$ python -q
>>> import numpy as np
>>> from numpy import linalg as LA
>>> np.set_printoptions(precision=3, suppress=True, linewidth=100)
>>> feats = np.loadtxt("test7.csv", delimiter=",")
>>> feats
array([[-0.4, -0.5, -1. ,  0.4,  1.3,  0.4, -0.8, -0.3],
       [ 0.8,  1.5,  1.3, -0.9, -0.1, -0.2,  3.1,  0.1],
       [-1.3,  0.8, -0.1, -1.7,  1.6, -0.1,  1.4, -2.1],
       [ 0.1, -2.1, -0.2, -1.2,  1.4,  0.4, -0.2, -0.5],
       [ 0.5, -0.3, -0.6,  1.6, -0.6,  0.5, -0.5,  0.7],
       [ 0.6, -0.3, -0.5,  0. , -0.9, -0.5,  0. , -0.6],
       [-0.9,  1.6,  0. , -1.6,  0.5, -0.2,  0.5, -0.6],
       [ 0.5, -1.9, -0.5,  0.6, -0.1,  0.5, -0.6, -1.2],
       [-0.9,  0.3, -0.3,  0.8, -1.1, -0.2, -0.3,  0.5],
       [ 0.9,  0.7,  1.5, -1.1, -0.2, -0.9,  0.9,  0.2],
       [ 0.4,  0.1,  1.1,  0. , -1.6,  0.9, -0.4,  0.5],
       [-1.5, -0.1, -0.8,  0.2, -0.8,  1. , -1.3,  1.6],
       [-1.2,  1. , -1.9,  1.4,  0.4,  1.1, -2.8,  0.6],
       [-0.6, -0.9,  1.1,  0.3,  0.3,  1.2,  0. , -2.1],
       [ 0.5, -0.7,  1. , -1.3, -0.5,  1.3, -0.9, -1.3],
       [-0.5, -0.4, -1.6, -0.7,  0. , -1.8,  0.4,  1.2],
       [ 0.2,  1.3,  0.8,  0.6,  0. ,  1.4, -0.3,  0.8],
       [-0.8,  0.6,  1.1,  0.3, -1. ,  0.9, -0.1, -0.1],
       [-1.6, -0.7,  0.5, -0.6, -1.5, -0.3,  0.3,  0.2],
       [-1.4, -0.2,  0.1,  0.7,  0. ,  0.9,  1. ,  0.2],
       [-0.3, -1.9,  1.6,  0. ,  1.8, -0.5,  0.3, -1.3],
       [-0.9,  0.6, -0.8, -0.6, -1. ,  0.6, -0.1, -0.2],
       [ 0.8, -1.3,  3.2,  0.9,  1.8, -0.4, -0.5,  0.6],
       [ 1.4,  1.3, -0.2, -1.2,  0.2, -0.9, -0.5, -0.1],
       [ 1.3, -1. ,  0.9,  1.3,  1.1,  1.9,  0.4,  0.7],
       [ 0. , -0.3,  0.3, -2. ,  1.9,  0.9, -1.3,  0. ],
       [ 0.5,  0.3,  0.4,  1.7, -1.2, -1.6,  1. , -0.6],
       [ 0.2,  0.1, -1.1,  1.2,  0.5,  1.1,  0. , -1.4],
       [-5. ,  2.5,  2.5, 11. , -1.5,  4.5,  1. ,  2. ],
       [-0.6, -0.1, -1. , -1.5, -0.3,  0.9,  1.8, -0.8],
       [ 1.5,  2.6, -0.3, -0.4,  0.7,  1. ,  2. ,  2.2],
       [ 0. , -1.5,  0.1,  1.7,  0.1, -0.6,  1.6,  0.8],
       [ 0.3, -0.7,  1.2,  1.1, -0.3,  0. , -0.6,  1.1],
       [-1. ,  1.3, -1. ,  0.7, -1.1, -0.4, -1.7,  0.1],
       [-0.6, -2.3,  0. , -0.9,  0.1,  0.2,  0.6, -0.3],
       [ 0.1, -0.1,  0.3,  0.2,  0. , -0.2,  1. , -0.3],
       [-2.1, -0.2,  1.9, -1.9,  0.5, -1.3, -0.8, -1. ],
       [ 1.4,  1.3,  0.1,  0.9,  0.7, -0.6,  0. ,  0.3],
       [-0.9, -0.8,  1. ,  2.9, -2. ,  1. ,  0.5,  1.6],
       [ 0.8, -0.4,  0.9,  0.2, -0.3, -0.2, -0.6, -1.1],
       [ 0.4,  0.3,  0.1,  0.6,  1.3,  0.1,  0.9,  0.5]])
>>> basis = feats[[38, 19]].astype(float)
>>> for _ in range(7):
...     lab = LA.norm(feats[:, None] - basis, axis=-1).argmin(axis=1)
...     basis = np.array([feats[lab == j].mean(axis=0) for j in range(2)])
... 
>>> lab
array([1, 1, 1, 1, 1, 1, 1, 1, 1, 1, 1, 1, 1, 1, 1, 1, 1, 1, 1, 1, 1, 1, 1, 1, 1, 1, 1, 1, 0, 1, 1,
       1, 1, 1, 1, 1, 1, 1, 1, 1, 1])
>>> basis[1] - basis[0]
array([  4.893,  -2.575,  -2.285, -10.932,   1.54 ,  -4.317,  -0.915,  -2.035])
>>> np.abs(basis[1] - basis[0]).argmax()
np.int64(3)
>>> Xc = feats - feats.mean(axis=0)
>>> left, sv, Vh = LA.svd(Xc, full_matrices=False)
>>> np.abs(Vh[0]).argmax()
np.int64(3)
>>> round((sv ** 2).sum() ** 2 / (sv ** 4).sum(), 3)
np.float64(3.891)
>>> sv ** 2 / (sv ** 2).sum()
array([0.457, 0.12 , 0.116, 0.083, 0.073, 0.06 , 0.046, 0.044])
>>> np.round(Xc.mean(axis=0), 3) + 0
array([0., 0., 0., 0., 0., 0., 0., 0.])
>>> K = np.load("data.npy")
>>> K
array([[1.   , 0.2  , 0.04 , 0.008, 0.002],
       [0.2  , 1.   , 0.2  , 0.04 , 0.008],
       [0.04 , 0.2  , 1.   , 0.2  , 0.04 ],
       [0.008, 0.04 , 0.2  , 1.   , 0.2  ],
       [0.002, 0.008, 0.04 , 0.2  , 1.   ]])
>>> np.round(np.einsum("ij,ji->", K, K), 3)
np.float64(5.33)
>>> np.round(LA.det(K[::-1]), 3)
np.float64(0.849)
>>> vals, V = LA.eig(K)
>>> np.sort(LA.eigvals(LA.inv(K)))
array([0.715, 0.853, 1.055, 1.272, 1.438])
>>> round(float(np.prod(vals)), 3)
0.849
>>> vals, V = LA.eigh(K)
>>> x = np.array([-2, 2, -5, -5, 2])
>>> V * np.maximum(vals, 0) @ V.T
array([[1.   , 0.2  , 0.04 , 0.008, 0.002],
       [0.2  , 1.   , 0.2  , 0.04 , 0.008],
       [0.04 , 0.2  , 1.   , 0.2  , 0.04 ],
       [0.008, 0.04 , 0.2  , 1.   , 0.2  ],
       [0.002, 0.008, 0.04 , 0.2  , 1.   ]])
>>> x @ K @ x
np.float64(61.808)
>>> np.abs(K).sum(axis=1).max(), round(float(np.abs(vals).max()), 3)
(np.float64(1.48), 1.399)
>>> V * np.abs(vals) @ V.T
array([[1.   , 0.2  , 0.04 , 0.008, 0.002],
       [0.2  , 1.   , 0.2  , 0.04 , 0.008],
       [0.04 , 0.2  , 1.   , 0.2  , 0.04 ],
       [0.008, 0.04 , 0.2  , 1.   , 0.2  ],
       [0.002, 0.008, 0.04 , 0.2  , 1.   ]])
>>> mat = np.array([[0, 0, 0, 0, 0],
...     [0, 1, 0, 1, 0],
...     [0, 0, 0, 0, 0],
...     [0, 1, 0, 5, 2],
...     [0, 0, 0, 2, 1]])
>>> u = np.array([3, 3, 3])
>>> np.convolve(mat[2], u)
array([0, 0, 0, 0, 0, 0, 0])
>>> np.correlate(mat[2], mat[4], "full")
array([0, 0, 0, 0, 0, 0, 0, 0, 0])
>>> np.polyval(u, mat[2])
array([3, 3, 3, 3, 3])
>>> np.flatnonzero(LA.matrix_power((mat != 0) + (mat.T != 0) + np.eye(5), 5)[2])
array([2])
>>> (LA.matrix_power((mat != 0) + (mat.T != 0) + np.eye(5), 5) > 0).astype(int)
array([[1, 0, 0, 0, 0],
       [0, 1, 0, 1, 1],
       [0, 0, 1, 0, 0],
       [0, 1, 0, 1, 1],
       [0, 1, 0, 1, 1]])
>>> (mat != 0).astype(int)
array([[0, 0, 0, 0, 0],
       [0, 1, 0, 1, 0],
       [0, 0, 0, 0, 0],
       [0, 1, 0, 1, 1],
       [0, 0, 0, 1, 1]])
>>> round(float(LA.det(mat)), 3)
0.0
